In [1]: import numpy as np

In [2]: import numpy.linalg as la

In [3]: np.set_printoptions(precision=2, suppress=True, linewidth=100)

In [4]: rd = lambda a: np.round(a, 2) + 0

In [5]: M = np.loadtxt("x.csv", delimiter=",")

In [6]: M
Out[6]: 
array([[ 0.,  1.,  0.,  2.,  1.,  2.],
       [ 0., -2.,  2., -2.,  0.,  0.],
       [-1.,  1.,  2.,  2.,  0., -1.],
       [-1., -1., -1., -2.,  2.,  0.],
       [ 2., -1.,  0.,  0.,  0., -2.],
       [ 0., -3.,  4., -2.,  1.,  2.]])

In [7]: # looks like rank 5

In [8]: np.unique(M.round(6), axis=0).shape
Out[8]: (6, 6)

In [9]: la.lstsq(M[:-1].T, M[-1])[2]
Out[9]: np.int32(5)

In [10]: np.abs(np.diag(la.qr(M)[1])) > 1e-9
Out[10]: array([ True,  True,  True,  True,  True, False])

In [11]: rd(M @ la.pinv(M) @ M)
Out[11]: 
array([[ 0.,  1.,  0.,  2.,  1.,  2.],
       [ 0., -2.,  2., -2.,  0.,  0.],
       [-1.,  1.,  2.,  2.,  0., -1.],
       [-1., -1., -1., -2.,  2.,  0.],
       [ 2., -1.,  0.,  0.,  0., -2.],
       [ 0., -3.,  4., -2.,  1.,  2.]])

In [12]: rd(np.trace(la.pinv(M) @ M))
Out[12]: np.float64(5.0)

In [13]: M2 = M / np.sqrt((M ** 2).mean(axis=1, keepdims=True))

In [14]: rd(M2[4])
Out[14]: array([ 1.63, -0.82,  0.  ,  0.  ,  0.  , -1.63])

In [15]: M.sum(axis=1)
Out[15]: array([ 6., -2.,  3., -3., -1.,  2.])

In [16]: np.diff(M, axis=0)
Out[16]: 
array([[ 0., -3.,  2., -4., -1., -2.],
       [-1.,  3.,  0.,  4.,  0., -1.],
       [ 0., -2., -3., -4.,  2.,  1.],
       [ 3.,  0.,  1.,  2., -2., -2.],
       [-2., -2.,  4., -2.,  1.,  4.]])

In [17]: rd(la.norm(M))
Out[17]: np.float64(9.33)

In [18]: np.unravel_index(np.abs(M).argmax(), M.shape)
Out[18]: (np.int64(5), np.int64(2))

In [19]: M[6]
---------------------------------------------------------------------------
IndexError                                Traceback (most recent call last)
Cell In[19], line 1
----> 1 M[6]

IndexError: index 6 is out of bounds for axis 0 with size 6

In [20]: M.shape
Out[20]: (6, 6)

In [21]: np.zeros(6, 6)
---------------------------------------------------------------------------
TypeError                                 Traceback (most recent call last)
Cell In[21], line 1
----> 1 np.zeros(6, 6)

TypeError: Cannot interpret '6' as a data type

In [22]: np.count_nonzero(M)
Out[22]: np.int64(25)

In [23]: rng = np.random.default_rng(0)

In [24]: z = rng.permutation(6)

In [25]: z
Out[25]: array([3, 2, 5, 4, 0, 1])

In [26]: M2 = M[z][:, z]

In [27]: np.trace(M2)
Out[27]: np.float64(0.0)

In [28]: np.diag(M2)
Out[28]: array([-2.,  2.,  2.,  0.,  0., -2.])

In [29]: M2
Out[29]: 
array([[-2., -1.,  0.,  2., -1., -1.],
       [ 2.,  2., -1.,  0., -1.,  1.],
       [-2.,  4.,  2.,  1.,  0., -3.],
       [ 0.,  0., -2.,  0.,  2., -1.],
       [ 2.,  0.,  2.,  1.,  0.,  1.],
       [-2.,  2.,  0.,  0.,  0., -2.]])

In [30]: rd(la.det(M2)), rd(la.det(M[z]))
Out[30]: (np.float64(0.0), np.float64(0.0))

In [31]: U, s, Vt = la.svd(M2)

In [32]: evecs = Vt[:(s > 1e-8).sum()]

In [33]: vec = M2[5] + 3 * M2[2] + rng.integers(2) * np.eye(6)[2]

In [34]: vec
Out[34]: array([ -8.,  14.,   6.,   3.,   0., -11.])

In [35]: np.allclose(evecs.T @ evecs @ vec, vec)
Out[35]: True

In [36]: rd(la.norm(vec - evecs.T @ evecs @ vec))
Out[36]: np.float64(0.0)

In [37]: la.matrix_rank(np.vstack([M2, vec]))
Out[37]: np.int64(5)

In [38]: W2 = np.sign(np.array([[2, 1, 2, -2], [1, 1, 1, 1], [-2, -1, 0, 2], [2, -1, -1, -2]]))

In [39]: M2 = (np.tril(W2, -1) + np.eye(4)) @ (np.triu(W2, 1) + np.eye(4))

In [40]: ev = np.array([-5, 3, 2, 5])

In [41]: data = np.rint(M2 * ev @ la.inv(M2)) + 0

In [42]: data
Out[42]: 
array([[ 21., -27., -18., -17.],
       [ 12., -19., -16., -14.],
       [-18.,  27.,  21.,  17.],
       [ 26., -33., -20., -18.]])

In [43]: np.einsum("ij,ji->", data, data)
Out[43]: np.float64(63.0)

In [44]: np.kron(np.eye(2, dtype=int), data)
Out[44]: 
array([[ 21., -27., -18., -17.,   0.,  -0.,  -0.,  -0.],
       [ 12., -19., -16., -14.,   0.,  -0.,  -0.,  -0.],
       [-18.,  27.,  21.,  17.,  -0.,   0.,   0.,   0.],
       [ 26., -33., -20., -18.,   0.,  -0.,  -0.,  -0.],
       [  0.,  -0.,  -0.,  -0.,  21., -27., -18., -17.],
       [  0.,  -0.,  -0.,  -0.,  12., -19., -16., -14.],
       [ -0.,   0.,   0.,   0., -18.,  27.,  21.,  17.],
       [  0.,  -0.,  -0.,  -0.,  26., -33., -20., -18.]])

In [45]: rd(np.poly(data))
Out[45]: array([   1.,   -5.,  -19.,  125., -150.])

In [46]: rd(la.det(data[::-1]))
Out[46]: np.float64(-150.0)

In [47]: rd(la.eigvals(data))
Out[47]: array([-5.,  5.,  2.,  3.])

In [48]: rd(la.det(2 * data)), rd(la.det(data))
Out[48]: (np.float64(-2400.0), np.float64(-150.0))
